>>> import numpy as np
>>> np.set_printoptions(precision=2, suppress=True, linewidth=200, legacy="1.25")
>>> mat = np.array([[0, 3, 3, 0, 0, 2, 3],
...     [0, 0, 0, -1, -3, -3, 0],
...     [0, 0, 0, -1, -1, -2, -2],
...     [0, 0, 0, 0, 2, 0, 3],
...     [0, 0, 0, 0, 0, -2, -2],
...     [0, 0, 0, 0, 0, 0, -1],
...     [0, 0, 0, 0, 0, 0, 0]])
>>> np.linalg.lstsq(mat[:-1].T, mat[-1])[2]
5
>>> np.unique(mat.round(6), axis=0).shape
(7, 7)
>>> rng = np.random.default_rng(206270)
>>> W0 = np.triu(rng.random((11, 11)) < 0.2, 1).astype(int)
>>> W0 = W0 + W0.T
>>> W0
array([[0, 0, 1, 0, 0, 0, 0, 1, 1, 0, 1],
       [0, 0, 0, 0, 0, 0, 1, 0, 0, 1, 0],
       [1, 0, 0, 0, 0, 0, 0, 0, 1, 1, 0],
       [0, 0, 0, 0, 0, 0, 0, 0, 0, 0, 0],
       [0, 0, 0, 0, 0, 0, 0, 0, 0, 1, 0],
       [0, 0, 0, 0, 0, 0, 0, 0, 0, 0, 0],
       [0, 1, 0, 0, 0, 0, 0, 1, 0, 0, 0],
       [1, 0, 0, 0, 0, 0, 1, 0, 0, 0, 0],
       [1, 0, 1, 0, 0, 0, 0, 0, 0, 0, 1],
       [0, 1, 1, 0, 1, 0, 0, 0, 0, 0, 0],
       [1, 0, 0, 0, 0, 0, 0, 0, 1, 0, 0]])
>>> (W0 != 0).astype(int)
array([[0, 0, 1, 0, 0, 0, 0, 1, 1, 0, 1],
       [0, 0, 0, 0, 0, 0, 1, 0, 0, 1, 0],
       [1, 0, 0, 0, 0, 0, 0, 0, 1, 1, 0],
       [0, 0, 0, 0, 0, 0, 0, 0, 0, 0, 0],
       [0, 0, 0, 0, 0, 0, 0, 0, 0, 1, 0],
       [0, 0, 0, 0, 0, 0, 0, 0, 0, 0, 0],
       [0, 1, 0, 0, 0, 0, 0, 1, 0, 0, 0],
       [1, 0, 0, 0, 0, 0, 1, 0, 0, 0, 0],
       [1, 0, 1, 0, 0, 0, 0, 0, 0, 0, 1],
       [0, 1, 1, 0, 1, 0, 0, 0, 0, 0, 0],
       [1, 0, 0, 0, 0, 0, 0, 0, 1, 0, 0]])
>>> np.round(np.linalg.det(W0), 2)
0.0
>>> np.flatnonzero(np.linalg.matrix_power((W0 != 0) + (W0.T != 0) + np.eye(11), 11)[2])
array([ 0,  1,  2,  4,  6,  7,  8,  9, 10])
>>> round(float(np.linalg.norm(W0, 1)), 2), np.round(np.linalg.norm(W0, np.inf), 2)
(4.0, 4.0)
>>> np.linalg.norm(W0, axis=1)
array([2.  , 1.41, 1.73, 0.  , 1.  , 0.  , 1.41, 1.41, 1.73, 1.73, 1.41])
>>> W0[4] @ W0[5]
0
>>> np.round(np.linalg.norm(W0, 2), 2)
2.82
>>> round(np.linalg.norm(W0) ** 2 / np.linalg.norm(W0, 2) ** 2, 2)
2.77
>>> np.linalg.norm(W0, axis=0)
array([2.  , 1.41, 1.73, 0.  , 1.  , 0.  , 1.41, 1.41, 1.73, 1.73, 1.41])
>>> t = np.radians(135)
>>> r_ = np.eye(11)
>>> r_[3, 3] = r_[8, 8] = np.cos(t)
>>> r_[3, 8], r_[8, 3] = -np.sin(t), np.sin(t)
>>> r_
array([[ 1.  ,  0.  ,  0.  ,  0.  ,  0.  ,  0.  ,  0.  ,  0.  ,  0.  ,  0.  ,  0.  ],
       [ 0.  ,  1.  ,  0.  ,  0.  ,  0.  ,  0.  ,  0.  ,  0.  ,  0.  ,  0.  ,  0.  ],
       [ 0.  ,  0.  ,  1.  ,  0.  ,  0.  ,  0.  ,  0.  ,  0.  ,  0.  ,  0.  ,  0.  ],
       [ 0.  ,  0.  ,  0.  , -0.71,  0.  ,  0.  ,  0.  ,  0.  , -0.71,  0.  ,  0.  ],
       [ 0.  ,  0.  ,  0.  ,  0.  ,  1.  ,  0.  ,  0.  ,  0.  ,  0.  ,  0.  ,  0.  ],
       [ 0.  ,  0.  ,  0.  ,  0.  ,  0.  ,  1.  ,  0.  ,  0.  ,  0.  ,  0.  ,  0.  ],
       [ 0.  ,  0.  ,  0.  ,  0.  ,  0.  ,  0.  ,  1.  ,  0.  ,  0.  ,  0.  ,  0.  ],
       [ 0.  ,  0.  ,  0.  ,  0.  ,  0.  ,  0.  ,  0.  ,  1.  ,  0.  ,  0.  ,  0.  ],
       [ 0.  ,  0.  ,  0.  ,  0.71,  0.  ,  0.  ,  0.  ,  0.  , -0.71,  0.  ,  0.  ],
       [ 0.  ,  0.  ,  0.  ,  0.  ,  0.  ,  0.  ,  0.  ,  0.  ,  0.  ,  1.  ,  0.  ],
       [ 0.  ,  0.  ,  0.  ,  0.  ,  0.  ,  0.  ,  0.  ,  0.  ,  0.  ,  0.  ,  1.  ]])
>>> other = W0 @ r_.T
>>> np.allclose(W0 @ W0.T, other @ other.T)
True
>>> gram = r_.T @ r_
>>> np.linalg.svd(r_, compute_uv=False) ** 2
array([1., 1., 1., 1., 1., 1., 1., 1., 1., 1., 1.])
>>> np.trace(gram), (r_ ** 2).sum()
(11.0, 11.0)
>>> gram.round(2) + 0
array([[1., 0., 0., 0., 0., 0., 0., 0., 0., 0., 0.],
       [0., 1., 0., 0., 0., 0., 0., 0., 0., 0., 0.],
       [0., 0., 1., 0., 0., 0., 0., 0., 0., 0., 0.],
       [0., 0., 0., 1., 0., 0., 0., 0., 0., 0., 0.],
       [0., 0., 0., 0., 1., 0., 0., 0., 0., 0., 0.],
       [0., 0., 0., 0., 0., 1., 0., 0., 0., 0., 0.],
       [0., 0., 0., 0., 0., 0., 1., 0., 0., 0., 0.],
       [0., 0., 0., 0., 0., 0., 0., 1., 0., 0., 0.],
       [0., 0., 0., 0., 0., 0., 0., 0., 1., 0., 0.],
       [0., 0., 0., 0., 0., 0., 0., 0., 0., 1., 0.],
       [0., 0., 0., 0., 0., 0., 0., 0., 0., 0., 1.]])
>>> np.linalg.eigvalsh(gram)[::-1]
array([1., 1., 1., 1., 1., 1., 1., 1., 1., 1., 1.])
>>> np.allclose(gram, gram.T)
True
>>> np.diag(gram)
array([1., 1., 1., 1., 1., 1., 1., 1., 1., 1., 1.])
>>> (r_ @ r_.T).shape
(11, 11)
>>> A = np.load("layer10.npy")
>>> A
array([[5., 1., 0., 0., 0., 0., 0., 0., 0.],
       [0., 5., 1., 0., 0., 0., 0., 0., 0.],
       [0., 0., 5., 1., 0., 0., 0., 0., 0.],
       [0., 0., 0., 5., 1., 0., 0., 0., 0.],
       [0., 0., 0., 0., 5., 1., 0., 0., 0.],
       [0., 0., 0., 0., 0., 5., 1., 0., 0.],
       [0., 0., 0., 0., 0., 0., 5., 1., 0.],
       [0., 0., 0., 0., 0., 0., 0., 5., 1.],
       [0., 0., 0., 0., 0., 0., 0., 0., 5.]])
>>> # triangular, det is the product of the diagonal
>>> round(float(np.linalg.norm(A)), 2)
15.26
>>> np.unravel_index(np.abs(A).argmax(), A.shape)
(0, 0)
>>> np.abs(A).max()
5.0
>>> np.diff(A, axis=0)
array([[-5.,  4.,  1.,  0.,  0.,  0.,  0.,  0.,  0.],
       [ 0., -5.,  4.,  1.,  0.,  0.,  0.,  0.,  0.],
       [ 0.,  0., -5.,  4.,  1.,  0.,  0.,  0.,  0.],
       [ 0.,  0.,  0., -5.,  4.,  1.,  0.,  0.,  0.],
       [ 0.,  0.,  0.,  0., -5.,  4.,  1.,  0.,  0.],
       [ 0.,  0.,  0.,  0.,  0., -5.,  4.,  1.,  0.],
       [ 0.,  0.,  0.,  0.,  0.,  0., -5.,  4.,  1.],
       [ 0.,  0.,  0.,  0.,  0.,  0.,  0., -5.,  4.]])
>>> np.count_nonzero(A)
17
>>> x0 = np.array([2, 2, -2, 1, 2, -1, 2, 0, -2])
>>> A @ (2 * x0)
array([ 24.,  16., -18.,  14.,  18.,  -6.,  20.,  -4., -20.])
>>> (A * x0).sum(axis=1)
array([ 12.,   8.,  -9.,   7.,   9.,  -3.,  10.,  -2., -10.])
>>> np.einsum("ij,j->i", A, x0)
array([ 12.,   8.,  -9.,   7.,   9.,  -3.,  10.,  -2., -10.])
>>> A @ np.ones(9)
array([6., 6., 6., 6., 6., 6., 6., 6., 5.])
>>> [int(np.linalg.matrix_rank(np.linalg.matrix_power(A, p))) for p in range(1, 10)]
[9, 9, 9, 9, 9, 9, 9, 9, 9]
>>> other = np.linalg.inv(A)
>>> np.round(np.linalg.inv(other), 2) + 0
array([[5., 1., 0., 0., 0., 0., 0., 0., 0.],
       [0., 5., 1., 0., 0., 0., 0., 0., 0.],
       [0., 0., 5., 1., 0., 0., 0., 0., 0.],
       [0., 0., 0., 5., 1., 0., 0., 0., 0.],
       [0., 0., 0., 0., 5., 1., 0., 0., 0.],
       [0., 0., 0., 0., 0., 5., 1., 0., 0.],
       [0., 0., 0., 0., 0., 0., 5., 1., 0.],
       [0., 0., 0., 0., 0., 0., 0., 5., 1.],
       [0., 0., 0., 0., 0., 0., 0., 0., 5.]])
>>> np.linalg.det(A) * other
array([[390625., -78125.,  15625.,  -3125.,    625.,   -125.,     25.,     -5.,      1.],
       [     0., 390625., -78125.,  15625.,  -3125.,    625.,   -125.,     25.,     -5.],
       [     0.,      0., 390625., -78125.,  15625.,  -3125.,    625.,   -125.,     25.],
       [     0.,      0.,      0., 390625., -78125.,  15625.,  -3125.,    625.,   -125.],
       [     0.,      0.,      0.,      0., 390625., -78125.,  15625.,  -3125.,    625.],
       [     0.,      0.,      0.,      0.,      0., 390625., -78125.,  15625.,  -3125.],
       [     0.,      0.,      0.,      0.,      0.,      0., 390625., -78125.,  15625.],
       [     0.,      0.,      0.,      0.,      0.,      0.,      0., 390625., -78125.],
       [     0.,      0.,      0.,      0.,      0.,      0.,      0.,      0., 390625.]])
>>> other.round(2) + 0
array([[ 0.2 , -0.04,  0.01,  0.  ,  0.  ,  0.  ,  0.  ,  0.  ,  0.  ],
       [ 0.  ,  0.2 , -0.04,  0.01,  0.  ,  0.  ,  0.  ,  0.  ,  0.  ],
       [ 0.  ,  0.  ,  0.2 , -0.04,  0.01,  0.  ,  0.  ,  0.  ,  0.  ],
       [ 0.  ,  0.  ,  0.  ,  0.2 , -0.04,  0.01,  0.  ,  0.  ,  0.  ],
       [ 0.  ,  0.  ,  0.  ,  0.  ,  0.2 , -0.04,  0.01,  0.  ,  0.  ],
       [ 0.  ,  0.  ,  0.  ,  0.  ,  0.  ,  0.2 , -0.04,  0.01,  0.  ],
       [ 0.  ,  0.  ,  0.  ,  0.  ,  0.  ,  0.  ,  0.2 , -0.04,  0.01],
       [ 0.  ,  0.  ,  0.  ,  0.  ,  0.  ,  0.  ,  0.  ,  0.2 , -0.04],
       [ 0.  ,  0.  ,  0.  ,  0.  ,  0.  ,  0.  ,  0.  ,  0.  ,  0.2 ]])
>>> np.allclose(other, A.T)
False
>>> idx = rng.permutation(9)
>>> idx
array([2, 0, 6, 4, 8, 1, 5, 3, 7])
>>> other = A[idx][:, idx]
>>> np.trace(other)
45.0
>>> np.sort(np.abs(np.linalg.eigvals(other)))
array([5., 5., 5., 5., 5., 5., 5., 5., 5.])
>>> Z = np.array([[-0.1, 0.6, -0.5], [1.7, -1.2, 1.1]])
>>> arr = np.array([[1, 4],
...     [8, 5],
...     [2, 5],
...     [4, 1],
...     [5, 0],
...     [0, 8],
...     [9, 4],
...     [2, 6],
...     [7, 4],
...     [6, 9],
...     [9, 9],
...     [5, 0],
...     [7, 3],
...     [1, 3],
...     [2, 0],
...     [0, 4],
...     [5, 7],
...     [2, 9],
...     [5, 8],
...     [7, 7],
...     [0, 9],
...     [8, 9],
...     [0, 0],
...     [1, 4],
...     [6, 3]]) @ Z + 0.1 * rng.normal(size=(25, 3))
>>> arr
array([[  6.87,  -4.27,   4.03],
       [  7.82,  -1.1 ,   1.4 ],
       [  8.34,  -4.85,   4.29],
       [  1.27,   1.27,  -0.78],
       [ -0.47,   2.86,  -2.59],
       [ 13.69,  -9.57,   8.61],
       [  5.87,   0.79,  -0.19],
       [ 10.1 ,  -5.82,   5.61],
       [  6.17,  -0.52,   0.96],
       [ 14.64,  -7.1 ,   6.7 ],
       [ 14.46,  -5.41,   5.48],
       [ -0.53,   3.17,  -2.54],
       [  4.41,   0.64,  -0.09],
       [  4.97,  -2.98,   2.64],
       [ -0.24,   0.99,  -0.95],
       [  6.72,  -4.9 ,   4.29],
       [ 11.49,  -5.24,   5.09],
       [ 14.84,  -9.53,   8.9 ],
       [ 13.04,  -6.53,   6.23],
       [ 11.22,  -4.25,   4.4 ],
       [ 15.42, -10.8 ,   9.84],
       [ 14.62,  -5.94,   6.09],
       [  0.15,   0.08,  -0.05],
       [  6.56,  -4.23,   3.86],
       [  4.53,   0.02,   0.28]])
>>> cen = arr - arr.mean(axis=0)
>>> Uu, sv, Vt = np.linalg.svd(cen, full_matrices=False)
>>> sv
array([36.13,  7.5 ,  0.44])
>>> np.abs(Uu[:, 0]).argmax()
20
>>> np.round(cen.mean(axis=0), 2) + 0
array([0., 0., 0.])
>>> np.abs(Vt[-1])
array([0.07, 0.62, 0.78])
>>> np.round(sv ** 2 / (sv ** 2).sum(), 2) + 0
array([0.96, 0.04, 0.  ])
>>> (np.sign(Uu[:, 0]) == np.sign(Uu[0, 0])).astype(int)
array([1, 0, 1, 0, 0, 1, 0, 1, 0, 1, 1, 0, 0, 0, 0, 1, 1, 1, 1, 1, 1, 1, 0, 0, 0])
>>> Vt[0] * np.sign(Vt[0, np.abs(Vt[0]).argmax()])
array([ 0.71, -0.52,  0.48])
